In [1]: import numpy as np

In [2]: from numpy import linalg as LA

In [3]: np.set_printoptions(precision=3, suppress=True, linewidth=200)

In [4]: rd = lambda a: np.round(a, 3) + 0

In [5]: E = np.load("layer8.npy")

In [6]: rd(E)
Out[6]: 
array([[  2.487, -15.736,   5.994, -19.456,  13.449,  11.328],
       [-17.539,  -9.55 ,  -0.004, -15.452,   6.681,  24.942],
       [ -6.993,  14.775,   6.807,   5.983, -12.222,  -3.53 ],
       [-14.309, -12.866,  14.4  , -18.486,  -0.398,   8.639],
       [-12.254,  12.78 ,   9.002,   3.818, -14.162,  -2.075],
       [ -4.308,  11.392,  -1.545,   3.529,  -2.781,   6.816],
       [ -8.199, -12.827,   1.319, -17.612,  11.197,  20.54 ],
       [ -1.397, -10.549,  35.065, -16.161, -12.852, -23.473],
       [  3.379,  13.95 ,  -2.145,   6.308,  -1.599,   1.893],
       [ -0.007,   6.362,   7.96 ,  -0.75 ,  -4.685,  -3.32 ],
       [ -2.189,   1.555,   6.72 ,  -4.996,  -1.06 ,   2.235],
       [-13.392, -15.492,   6.282, -20.428,   7.735,  19.174],
       [ -8.504,  -7.996,  12.594, -13.827,  -0.624,   4.667],
       [ -8.119,   4.114,  -1.381,  -2.998,   1.043,  13.131],
       [ -1.332,  -1.184,   1.01 ,  -7.111,   5.372,  10.086],
       [  5.424,  -6.069,  10.837, -11.094,   3.952,  -1.801],
       [-15.926, -12.272,   4.459, -17.799,   5.909,  20.618],
       [ 12.853, -19.562,  25.056, -22.54 ,   5.721, -13.791],
       [-10.233, -10.698, -23.907, -15.184,  27.449,  49.468],
       [ 12.724,  -3.693,  19.475,  -8.775,  -1.626, -17.093],
       [  5.24 ,  15.566,  -5.134,   7.92 ,   0.054,   3.374],
       [ -3.459,   7.316,  10.348,  -0.258,  -8.275,  -4.862],
       [  1.449,  -4.48 ,  14.405, -10.131,  -1.133,  -4.827],
       [  0.227,  -5.083, -18.972,  -9.744,  23.317,  34.796]])

In [7]: # rows and columns are dependent

In [8]: lab = E[:, 2] > np.median(E[:, 2])

In [9]: u = E[lab].mean(axis=0) - E[~lab].mean(axis=0)

In [10]: ((E - E.mean(axis=0)) @ u > 0).astype(int)
Out[10]: array([0, 0, 1, 1, 1, 0, 0, 1, 1, 1, 1, 0, 1, 0, 0, 1, 0, 1, 0, 1, 0, 1, 1, 0])

In [11]: lab.astype(int)
Out[11]: array([0, 0, 1, 1, 1, 0, 0, 1, 0, 1, 1, 0, 1, 0, 0, 1, 0, 1, 0, 1, 0, 1, 1, 0])

In [12]: np.argsort(-np.abs(u).round(6), kind="stable")
Out[12]: array([5, 2, 4, 0, 1, 3])

In [13]: rd(u)
Out[13]: array([  4.254,   1.282,  17.224,   0.901, -12.099, -22.95 ])

In [14]: dist = LA.norm(E[:, None] - E[None], axis=-1)

In [15]: dist.mean(axis=1).argmax()
Out[15]: np.int64(18)

In [16]: np.flatnonzero(dist[6] < dist.mean() / 2)
Out[16]: array([ 0,  1,  6, 11, 16])

In [17]: (dist + 1e9 * np.eye(24)).round(6).argmin(axis=1)
Out[17]: array([ 6, 16,  4, 12,  2,  8, 11, 19, 20, 21,  9, 16,  3, 14, 13, 22, 11, 19, 23, 22,  8,  9, 15, 18])

In [18]: np.unravel_index(dist.round(6).argmax(), dist.shape)
Out[18]: (np.int64(7), np.int64(18))

In [19]: LA.matrix_rank(dist ** 2)
Out[19]: np.int64(5)

In [20]: dist[6].round(6).argsort(kind="stable")[:4]
Out[20]: array([ 6, 11, 16,  1])

In [21]: rank = LA.matrix_rank(E)

In [22]: rank
Out[22]: np.int64(4)

In [23]: N = LA.svd(E)[2][rank:].T

In [24]: np.allclose(E @ N, 0)
Out[24]: True

In [25]: N.shape
Out[25]: (6, 2)

In [26]: [int(LA.matrix_rank(E[:i])) for i in range(1, len(E) + 1)]
Out[26]: [1, 2, 3, 4, 4, 4, 4, 4, 4, 4, 4, 4, 4, 4, 4, 4, 4, 4, 4, 4, 4, 4, 4, 4]

In [27]: A = np.load("data.npy")

In [28]: A
Out[28]: 
array([[-3,  0,  0,  0,  0,  0],
       [ 0,  3,  0,  0,  0,  0],
       [ 0,  0, -5,  0,  0,  0],
       [ 0,  0,  0, -8,  0,  0],
       [ 0,  0,  0,  0,  4,  0],
       [ 0,  0,  0,  0,  0, -9]])

In [29]: vals, evecs = LA.eigh(A)

In [30]: np.unique(vals.round(6) + 0, return_counts=True)[1]
Out[30]: array([1, 1, 1, 1, 1, 1])

In [31]: (vals > 1e-8).sum(), (vals < -1e-8).sum()
Out[31]: (np.int64(2), np.int64(4))

In [32]: vals
Out[32]: array([-9., -8., -5., -3.,  3.,  4.])

In [33]: np.abs(evecs[:, -1]).round(6).argmax()
Out[33]: np.int64(4)

In [34]: evecs.T @ evecs
Out[34]: 
array([[1., 0., 0., 0., 0., 0.],
       [0., 1., 0., 0., 0., 0.],
       [0., 0., 1., 0., 0., 0.],
       [0., 0., 0., 1., 0., 0.],
       [0., 0., 0., 0., 1., 0.],
       [0., 0., 0., 0., 0., 1.]])

In [35]: w1 = np.array([[0, -1, 2, -4],
    ...:     [-3, 4, 3, -4],
    ...:     [-1, -2, -5, 1],
    ...:     [-5, 0, 3, -2],
    ...:     [-5, 0, 3, 1],
    ...:     [3, 1, 4, -1]])

In [36]: coef = np.array([-2, -3, -5, 3])

In [37]: H = np.maximum(A @ w1 + coef, 0)

In [38]: (H > 0).astype(int)
Out[38]: 
array([[0, 0, 0, 1],
       [0, 1, 1, 0],
       [1, 1, 1, 0],
       [1, 0, 0, 1],
       [0, 0, 1, 1],
       [0, 0, 0, 1]])

In [39]: rd((H > 0).mean(axis=0))
Out[39]: array([0.333, 0.333, 0.5  , 0.667])

In [40]: cent = np.array([[1, 1, 1], [2, 1, 2], [1, 1, 1], [1, 2, 0]])

In [41]: w1 @ cent
Out[41]: 
array([[ -4,  -7,   0],
       [  4,  -4,   8],
       [ -9,  -6, -10],
       [ -4,  -6,  -2],
       [ -1,   0,  -2],
       [  8,   6,   9]])

In [42]: (H @ cent).round(6).argmax(axis=1)
Out[42]: array([1, 0, 0, 1, 1, 1])

In [43]: [round(float(LA.det(A[:i, :i])), 2) + 0 for i in range(1, 7)]
Out[43]: [-3.0, -9.0, 45.0, -360.0, -1440.0, 12960.0]

In [44]: rd(LA.eigvalsh(A).min())
Out[44]: np.float64(-9.0)

In [45]: np.all(LA.eigvalsh(A) > 0)
Out[45]: np.False_

In [46]: rd(np.abs(LA.eigvals(A)).max())
Out[46]: np.float64(9.0)

In [47]: rd(LA.det(A))
Out[47]: np.float64(12960.0)

In [48]: (A + A.T) / 2
Out[48]: 
array([[-3.,  0.,  0.,  0.,  0.,  0.],
       [ 0.,  3.,  0.,  0.,  0.,  0.],
       [ 0.,  0., -5.,  0.,  0.,  0.],
       [ 0.,  0.,  0., -8.,  0.,  0.],
       [ 0.,  0.,  0.,  0.,  4.,  0.],
       [ 0.,  0.,  0.,  0.,  0., -9.]])

In [49]: LA.matrix_power(A, 3)
Out[49]: 
array([[ -27,    0,    0,    0,    0,    0],
       [   0,   27,    0,    0,    0,    0],
       [   0,    0, -125,    0,    0,    0],
       [   0,    0,    0, -512,    0,    0],
       [   0,    0,    0,    0,   64,    0],
       [   0,    0,    0,    0,    0, -729]])

In [50]: K = np.loadtxt("test12.csv", delimiter=",")

In [51]: K
Out[51]: 
array([[0., 1., 1.],
       [1., 0., 1.],
       [1., 1., 0.]])

In [52]: rd(np.sort(np.abs(LA.eigvals(K))))
Out[52]: array([1., 1., 2.])

In [53]: np.allclose(K, K.T)
Out[53]: True

In [54]: rd(np.abs(LA.eigvals(K)).max())
Out[54]: np.float64(2.0)

In [55]: K @ K
Out[55]: 
array([[2., 1., 1.],
       [1., 2., 1.],
       [1., 1., 2.]])

In [56]: m1 = np.loadtxt("a.csv", delimiter=",")

In [57]: rd(m1)
Out[57]: 
array([[ 1.   ,  0.   ,  0.   ,  0.   ,  0.   ],
       [ 0.   ,  1.   ,  0.   ,  0.   ,  0.   ],
       [ 0.   ,  0.   ,  0.731, -0.682,  0.   ],
       [ 0.   ,  0.   ,  0.682,  0.731,  0.   ],
       [ 0.   ,  0.   ,  0.   ,  0.   ,  1.   ]])

In [58]: th = np.radians(60)

In [59]: r_ = np.eye(5)

In [60]: r_[2, 2] = r_[1, 1] = np.cos(th)

In [61]: r_[2, 1], r_[1, 2] = -np.sin(th), np.sin(th)

In [62]: rd(r_)
Out[62]: 
array([[ 1.   ,  0.   ,  0.   ,  0.   ,  0.   ],
       [ 0.   ,  0.5  ,  0.866,  0.   ,  0.   ],
       [ 0.   , -0.866,  0.5  ,  0.   ,  0.   ],
       [ 0.   ,  0.   ,  0.   ,  1.   ,  0.   ],
       [ 0.   ,  0.   ,  0.   ,  0.   ,  1.   ]])

In [63]: M2 = m1 @ r_.T

In [64]: rd(LA.det(r_)), np.trace(r_)
Out[64]: (np.float64(1.0), np.float64(4.0))

In [65]: rd(LA.svd(m1, compute_uv=False)), rd(LA.svd(M2, compute_uv=False))
Out[65]: (array([1., 1., 1., 1., 1.]), array([1., 1., 1., 1., 1.]))

In [66]: np.allclose(m1 @ m1.T, M2 @ M2.T)
Out[66]: True

In [67]: rd(np.abs(M2 - m1).max(axis=0))
Out[67]: array([0.   , 0.633, 0.866, 0.   , 0.   ])

In [68]: x = np.array([-2, 2, -4, 2, 3])

In [69]: [p for p in range(1, 25) if np.allclose(LA.matrix_power(m1, p), np.eye(5))]
Out[69]: []

In [70]: 5 - LA.matrix_rank(m1 - np.eye(5), tol=1e-8)
Out[70]: np.int64(3)

In [71]: rd(LA.inv(m1))
Out[71]: 
array([[ 1.   ,  0.   ,  0.   ,  0.   ,  0.   ],
       [ 0.   ,  1.   ,  0.   ,  0.   ,  0.   ],
       [ 0.   ,  0.   ,  0.731,  0.682,  0.   ],
       [ 0.   ,  0.   , -0.682,  0.731,  0.   ],
       [ 0.   ,  0.   ,  0.   ,  0.   ,  1.   ]])

In [72]: rd(np.sort(np.abs(np.degrees(np.angle(LA.eigvals(m1))))))
Out[72]: array([ 0.,  0.,  0., 43., 43.])

In [73]: X = np.loadtxt("block19.csv", delimiter=",")

In [74]: X
Out[74]: 
array([[-0.08 ,  0.119, -0.159,  0.31 , -0.119],
       [ 0.38 , -0.778,  0.985,  0.818, -0.168],
       [-0.06 ,  0.454, -0.925, -0.978,  0.544],
       [ 0.592, -0.953,  1.   ,  0.987, -0.422],
       [-0.291,  0.515, -0.782,  0.422, -0.235],
       [ 0.578, -0.95 ,  1.   ,  0.989, -0.446],
       [-0.363,  0.797, -0.991, -0.939,  0.327],
       [ 0.551, -0.887,  0.995,  0.478,  0.09 ],
       [-0.31 ,  0.686, -0.963, -0.749,  0.149],
       [-0.119,  0.02 ,  0.345,  0.901, -0.43 ],
       [-0.726,  0.993, -1.   , -1.   ,  0.814],
       [ 0.523, -0.914,  0.999,  0.959, -0.31 ],
       [ 0.345, -0.604,  0.867, -0.414,  0.254],
       [ 0.139, -0.207,  0.273, -0.508,  0.207]])

In [75]: Ac = X - X.mean(axis=0)

In [76]: evecs = LA.svd(Ac)[2][:4]

In [77]: M2 = Ac - Ac @ evecs.T @ evecs

In [78]: rd(LA.norm(M2) / LA.norm(Ac))
Out[78]: np.float64(0.014)

In [79]: rd((Ac @ evecs.T).std(axis=0))
Out[79]: array([1.355, 0.498, 0.169, 0.112])

In [80]: rd(np.cov(Ac @ evecs.T, rowvar=False))
Out[80]: 
array([[1.978, 0.   , 0.   , 0.   ],
       [0.   , 0.267, 0.   , 0.   ],
       [0.   , 0.   , 0.031, 0.   ],
       [0.   , 0.   , 0.   , 0.014]])

In [81]: rd(LA.svd(m1, compute_uv=False))
Out[81]: array([1., 1., 1., 1., 1.])

In [82]: rd(LA.pinv(m1))
Out[82]: 
array([[ 1.   ,  0.   ,  0.   ,  0.   ,  0.   ],
       [ 0.   ,  1.   ,  0.   ,  0.   ,  0.   ],
       [ 0.   ,  0.   ,  0.731,  0.682,  0.   ],
       [ 0.   ,  0.   , -0.682,  0.731,  0.   ],
       [ 0.   ,  0.   ,  0.   ,  0.   ,  1.   ]])

In [83]: lab = X[:, 0] > np.median(X[:, 0])

In [84]: u = X[lab].mean(axis=0) - X[~lab].mean(axis=0)

In [85]: np.argsort(-np.abs(u).round(6), kind="stable")
Out[85]: array([2, 1, 3, 0, 4])

In [86]: mat = np.load("sample4.npy")

In [87]: rd(mat)
Out[87]: 
array([[ 1.   ,  0.   ,  0.   ,  0.   ,  0.   ,  0.   ],
       [ 0.   ,  1.   ,  0.   ,  0.   ,  0.   ,  0.   ],
       [ 0.   ,  0.   ,  0.809,  0.   , -0.588,  0.   ],
       [ 0.   ,  0.   ,  0.   ,  1.   ,  0.   ,  0.   ],
       [ 0.   ,  0.   ,  0.588,  0.   ,  0.809,  0.   ],
       [ 0.   ,  0.   ,  0.   ,  0.   ,  0.   ,  1.   ]])

In [88]: M2 = mat / np.sqrt((mat ** 2).mean(axis=1, keepdims=True))

In [89]: rd(M2[4])
Out[89]: array([0.   , 0.   , 1.44 , 0.   , 1.982, 0.   ])

In [90]: LA.matrix_rank(mat - mat.mean(axis=1, keepdims=True))
Out[90]: np.int64(5)

In [91]: rd(LA.norm(M2, axis=1))
Out[91]: array([2.449, 2.449, 2.449, 2.449, 2.449, 2.449])

In [92]: x = np.array([0, -2, -1, 2, -1, 0])

In [93]: [p for p in range(1, 25) if np.allclose(LA.matrix_power(mat, p), np.eye(6))]
Out[93]: [10, 20]

In [94]: mat.T @ (mat @ x)
Out[94]: array([ 0., -2., -1.,  2., -1.,  0.])

In [95]: rd(LA.inv(mat))
Out[95]: 
array([[ 1.   ,  0.   ,  0.   ,  0.   ,  0.   ,  0.   ],
       [ 0.   ,  1.   ,  0.   ,  0.   ,  0.   ,  0.   ],
       [ 0.   ,  0.   ,  0.809,  0.   ,  0.588,  0.   ],
       [ 0.   ,  0.   ,  0.   ,  1.   ,  0.   ,  0.   ],
       [ 0.   ,  0.   , -0.588,  0.   ,  0.809,  0.   ],
       [ 0.   ,  0.   ,  0.   ,  0.   ,  0.   ,  1.   ]])

In [96]: M2 = mat / LA.norm(mat, axis=1, keepdims=True)

In [97]: G = M2 @ M2.T

In [98]: (np.abs(G) > 0.9).astype(int)
Out[98]: 
array([[1, 0, 0, 0, 0, 0],
       [0, 1, 0, 0, 0, 0],
       [0, 0, 1, 0, 0, 0],
       [0, 0, 0, 1, 0, 0],
       [0, 0, 0, 0, 1, 0],
       [0, 0, 0, 0, 0, 1]])

In [99]: x = np.array([5, 5, 3, 4, 3, 4])

In [100]: LA.norm(mat @ x) <= LA.norm(mat, 2) * LA.norm(x) + 1e-9
Out[100]: np.True_

In [101]: (mat @ x).argmax()
Out[101]: np.int64(0)

In [102]: rd(mat @ (2 * x))
Out[102]: array([10.   , 10.   ,  1.327,  8.   ,  8.381,  8.   ])

In [103]: rd(mat * x)
Out[103]: 
array([[ 5.   ,  0.   ,  0.   ,  0.   ,  0.   ,  0.   ],
       [ 0.   ,  5.   ,  0.   ,  0.   ,  0.   ,  0.   ],
       [ 0.   ,  0.   ,  2.427,  0.   , -1.763,  0.   ],
       [ 0.   ,  0.   ,  0.   ,  4.   ,  0.   ,  0.   ],
       [ 0.   ,  0.   ,  1.763,  0.   ,  2.427,  0.   ],
       [ 0.   ,  0.   ,  0.   ,  0.   ,  0.   ,  4.   ]])

In [104]: rd((mat * x).sum(axis=1))
Out[104]: array([5.   , 5.   , 0.664, 4.   , 4.19 , 4.   ])

In [105]: mat @ np.eye(6)[0]
Out[105]: array([1., 0., 0., 0., 0., 0.])

In [106]: np.sign((mat @ x).round(6))
Out[106]: array([1., 1., 1., 1., 1., 1.])

In [107]: w1 = np.array([[7, 7, 4, -2],
     ...:     [-7, -7, 6, 7],
     ...:     [7, -9, 4, 7],
     ...:     [7, -9, 2, 4],
     ...:     [2, 6, -1, 7],
     ...:     [-3, 7, 4, -6]])

In [108]: coef = np.array([1, 1, 1, 0])

In [109]: H = np.maximum(mat @ w1 + coef, 0)

In [110]: rd((H > 0).mean(axis=0))
Out[110]: array([0.667, 0.5  , 1.   , 0.667])

In [111]: cent = np.array([[5, 1], [-3, 0], [2, 4], [-3, 4]])

In [112]: (H @ cent).round(6).argmax(axis=1)
Out[112]: array([1, 1, 0, 1, 1, 1])

In [113]: rd(H @ cent)
Out[113]: 
array([[ 26.   ,  28.   ],
       [ -7.   ,  56.   ],
       [ 32.44 ,  30.977],
       [ 34.   ,  36.   ],
       [  7.722,  56.011],
       [-14.   ,  20.   ]])

In [114]: u = np.array([9, 3, -4, 4, -5]) + 0.5

In [115]: arr = np.eye(5) - 2 * np.outer(u, u) / (u @ u)

In [116]: rd(arr)
Out[116]: 
array([[-0.163, -0.428,  0.428, -0.551,  0.551],
       [-0.428,  0.842,  0.158, -0.203,  0.203],
       [ 0.428,  0.158,  0.842,  0.203, -0.203],
       [-0.551, -0.203,  0.203,  0.739,  0.261],
       [ 0.551,  0.203, -0.203,  0.261,  0.739]])

In [117]: # keeps lengths

In [118]: vals, evecs = LA.eig(arr)

In [119]: rd(np.sort(LA.eigvals(LA.inv(arr))))
Out[119]: array([-1.,  1.,  1.,  1.,  1.])

In [120]: rd(np.sort(LA.eigvals(arr @ arr)))
Out[120]: array([1., 1., 1., 1., 1.])

In [121]: rd(np.sort(LA.eigvals(arr.T)))
Out[121]: array([-1.,  1.,  1.,  1.,  1.])

In [122]: rd(np.prod(vals))
Out[122]: np.float64(-1.0)
